$ python -q
>>> import numpy as np
>>> np.set_printoptions(suppress=True, linewidth=200)
>>> K = np.load("dump.npy")
>>> print(K.round(3))
[[-0.334  0.322 -0.412  0.042 -0.453 -0.639]
 [-0.425 -0.428 -0.587 -0.41   0.329  0.124]
 [ 0.516  0.455 -0.633  0.157  0.245  0.205]
 [ 0.546 -0.319  0.033 -0.271  0.266 -0.674]
 [ 0.334 -0.563 -0.279  0.177 -0.652  0.195]
 [ 0.182  0.295  0.079 -0.837 -0.362  0.205]]
>>> # columns are unit length and at right angles
>>> x0 = np.array([0, 1, 1, 1, -1, 0])
>>> print([p for p in range(1, 25) if np.allclose(np.linalg.matrix_power(K, p), np.eye(6))])
[]
>>> print(6 - np.linalg.matrix_rank(K - np.eye(6), tol=1e-8))
1
>>> print(round(float(np.linalg.norm(x0)), 3), np.round(np.linalg.norm(K @ x0), 3))
2.0 2.0
>>> print(np.round(K.T @ (K @ x0), 3) + 0)
[ 0.  1.  1.  1. -1.  0.]
>>> f = np.array([-2, 0, -3, -2, 2, 3])
>>> Y = K + np.outer(f, np.eye(6)[4])
>>> print(np.linalg.matrix_rank(np.linalg.inv(Y) - np.linalg.inv(K), tol=1e-8))
1
>>> x0 = np.array([2, 0, 3, 2, 3, 1])
>>> rhs = K @ x0
>>> print(rhs.round(3))
[-3.816 -2.32   0.387  0.775 -1.574 -1.955]
>>> print(np.round(np.linalg.solve(K, -1 * rhs), 3) + 0)
[-2.  0. -3. -2. -3. -1.]
>>> print(np.round(np.linalg.solve(K.T, K[2]), 3) + 0)
[0. 0. 1. 0. 0. 0.]
>>> print(np.round(np.linalg.solve(K, rhs + K[:, 5]), 3) + 0)
[2. 0. 3. 2. 3. 2.]
>>> print(np.round(np.linalg.solve(K, K[:, 4]), 3) + 0)
[0. 0. 0. 0. 1. 0.]
>>> print(round(float(K[4] @ K[5]), 3))
-0.0
>>> print(round(np.linalg.norm(K) ** 2 / np.linalg.norm(K, 2) ** 2, 3))
6.0
>>> print(np.round(np.linalg.norm(K, "nuc"), 3))
6.0
>>> print(round(float(np.linalg.norm(K[4], 1)), 3), round(np.linalg.norm(K[4], np.inf), 3))
2.199 0.652
>>> print(round(float(np.linalg.norm(K[4] - K[5])), 3))
1.414
>>> print(round(np.linalg.norm(K, 2), 3))
1.0
>>> J = np.load("m.npy")
>>> print(J)
[[ 1.  0.  2.  2.  2.  2.  1.  2. -1.  2.  1.]
 [ 1.  2.  1.  2.  1.  1. -1.  0.  3. -2.  1.]
 [ 1.  2.  0.  0.  0. -2.  3. -2. -2.  0. -2.]
 [ 0.  1.  2.  0.  0.  0.  2. -1. -3.  0. -2.]
 [ 2.  2.  1.  0.  1. -2.  0.  2. -1.  3.  0.]
 [ 0.  0.  0.  0.  0.  2. -1.  3.  2.  0. -2.]
 [ 0.  0.  0.  0.  0.  1.  3.  3.  3.  2.  0.]
 [ 0.  0.  0.  0.  0.  0.  3.  3. -3.  3.  0.]
 [ 0.  0.  0.  0.  0.  3. -2.  1. -2.  2. -2.]
 [ 0.  0.  0.  0.  0. -1.  1.  2.  1.  0.  2.]
 [ 0.  0.  0.  0.  0. -1.  3.  1.  3. -3.  2.]]
>>> U, sv, Vh = np.linalg.svd(J)
>>> print(sv.round(3) + 0)
[9.555 8.61  7.622 5.226 4.572 3.982 2.217 1.485 0.982 0.561 0.   ]
>>> Y = U[:, :10] @ np.diag(sv[:10]) @ Vh[:10]
>>> print(np.linalg.matrix_rank(J, rtol=0.05))
10
>>> print(np.linalg.matrix_rank(Y))
10
>>> print(round(np.linalg.norm(J - Y, 2), 3), np.round(sv[10], 3))
0.0 0.0
>>> U, sv, Vh = np.linalg.svd(J)
>>> V = Vh[:(sv > 1e-8).sum()]
>>> rng = np.random.default_rng(252197)
>>> x0 = J[1] + 4 * J[7] + rng.integers(2) * np.eye(11)[7]
>>> print(x0)
[ 1.  2.  1.  2.  1.  1. 11. 13. -9. 10.  1.]
>>> print(np.round(V.T @ V, 3) + 0)
[[ 0.68  0.16 -0.08 -0.16  0.4   0.    0.    0.    0.    0.    0.  ]
 [ 0.16  0.92  0.04  0.08 -0.2   0.    0.    0.    0.    0.    0.  ]
 [-0.08  0.04  0.98 -0.04  0.1   0.    0.    0.    0.    0.    0.  ]
 [-0.16  0.08 -0.04  0.92  0.2   0.    0.    0.    0.    0.    0.  ]
 [ 0.4  -0.2   0.1   0.2   0.5   0.    0.    0.    0.    0.    0.  ]
 [ 0.    0.    0.    0.    0.    1.    0.    0.    0.    0.    0.  ]
 [ 0.    0.    0.    0.    0.    0.    1.    0.    0.    0.    0.  ]
 [ 0.    0.    0.    0.    0.    0.    0.    1.    0.    0.    0.  ]
 [ 0.    0.    0.    0.    0.    0.    0.    0.    1.    0.    0.  ]
 [ 0.    0.    0.    0.    0.    0.    0.    0.    0.    1.    0.  ]
 [ 0.    0.    0.    0.    0.    0.    0.    0.    0.    0.    1.  ]]
>>> print(np.round(np.linalg.norm(x0 - V.T @ V @ x0), 3))
0.0
>>> print(np.linalg.matrix_rank(np.vstack([J, x0])))
10
>>> print(np.round(np.diag(V.T @ V), 3))
[0.68 0.92 0.98 0.92 0.5  1.   1.   1.   1.   1.   1.  ]
>>> def softmax(z):
...     e = np.exp(z - z.max(axis=-1, keepdims=True))
...     return e / e.sum(axis=-1, keepdims=True)
... 
>>> print(np.round(softmax(J).sum(axis=1), 3))
[1. 1. 1. 1. 1. 1. 1. 1. 1. 1. 1.]
>>> S = J @ J.T / np.sqrt(11)
>>> print(np.round(softmax(S)[5] @ J, 3))
[ 0.017  0.021  0.021  0.029  0.021  1.929 -0.695  2.898  1.935  0.214 -1.785]
>>> t = np.radians(60)
>>> R = np.eye(11)
>>> R[8, 8] = R[1, 1] = np.cos(t)
>>> R[8, 1], R[1, 8] = -np.sin(t), np.sin(t)
>>> print(R.round(3))
[[ 1.     0.     0.     0.     0.     0.     0.     0.     0.     0.     0.   ]
 [ 0.     0.5    0.     0.     0.     0.     0.     0.     0.866  0.     0.   ]
 [ 0.     0.     1.     0.     0.     0.     0.     0.     0.     0.     0.   ]
 [ 0.     0.     0.     1.     0.     0.     0.     0.     0.     0.     0.   ]
 [ 0.     0.     0.     0.     1.     0.     0.     0.     0.     0.     0.   ]
 [ 0.     0.     0.     0.     0.     1.     0.     0.     0.     0.     0.   ]
 [ 0.     0.     0.     0.     0.     0.     1.     0.     0.     0.     0.   ]
 [ 0.     0.     0.     0.     0.     0.     0.     1.     0.     0.     0.   ]
 [ 0.    -0.866  0.     0.     0.     0.     0.     0.     0.5    0.     0.   ]
 [ 0.     0.     0.     0.     0.     0.     0.     0.     0.     1.     0.   ]
 [ 0.     0.     0.     0.     0.     0.     0.     0.     0.     0.     1.   ]]
>>> Y = J @ R.T
>>> print(np.round(np.linalg.svd(J, compute_uv=False), 3) + 0, np.round(np.linalg.svd(Y, compute_uv=False), 3) + 0)
[9.555 8.61  7.622 5.226 4.572 3.982 2.217 1.485 0.982 0.561 0.   ] [9.555 8.61  7.622 5.226 4.572 3.982 2.217 1.485 0.982 0.561 0.   ]
>>> print(Y.round(3))
[[ 1.    -0.866  2.     2.     2.     2.     1.     2.    -0.5    2.     1.   ]
 [ 1.     3.598  1.     2.     1.     1.    -1.     0.    -0.232 -2.     1.   ]
 [ 1.    -0.732  0.     0.     0.    -2.     3.    -2.    -2.732  0.    -2.   ]
 [ 0.    -2.098  2.     0.     0.     0.     2.    -1.    -2.366  0.    -2.   ]
 [ 2.     0.134  1.     0.     1.    -2.     0.     2.    -2.232  3.     0.   ]
 [ 0.     1.732  0.     0.     0.     2.    -1.     3.     1.     0.    -2.   ]
 [ 0.     2.598  0.     0.     0.     1.     3.     3.     1.5    2.     0.   ]
 [ 0.    -2.598  0.     0.     0.     0.     3.     3.    -1.5    3.     0.   ]
 [ 0.    -1.732  0.     0.     0.     3.    -2.     1.    -1.     2.    -2.   ]
 [ 0.     0.866  0.     0.     0.    -1.     1.     2.     0.5    0.     2.   ]
 [ 0.     2.598  0.     0.     0.    -1.     3.     1.     1.5   -3.     2.   ]]
>>> print(np.allclose(np.linalg.norm(J, axis=1), np.linalg.norm(Y, axis=1)))
True
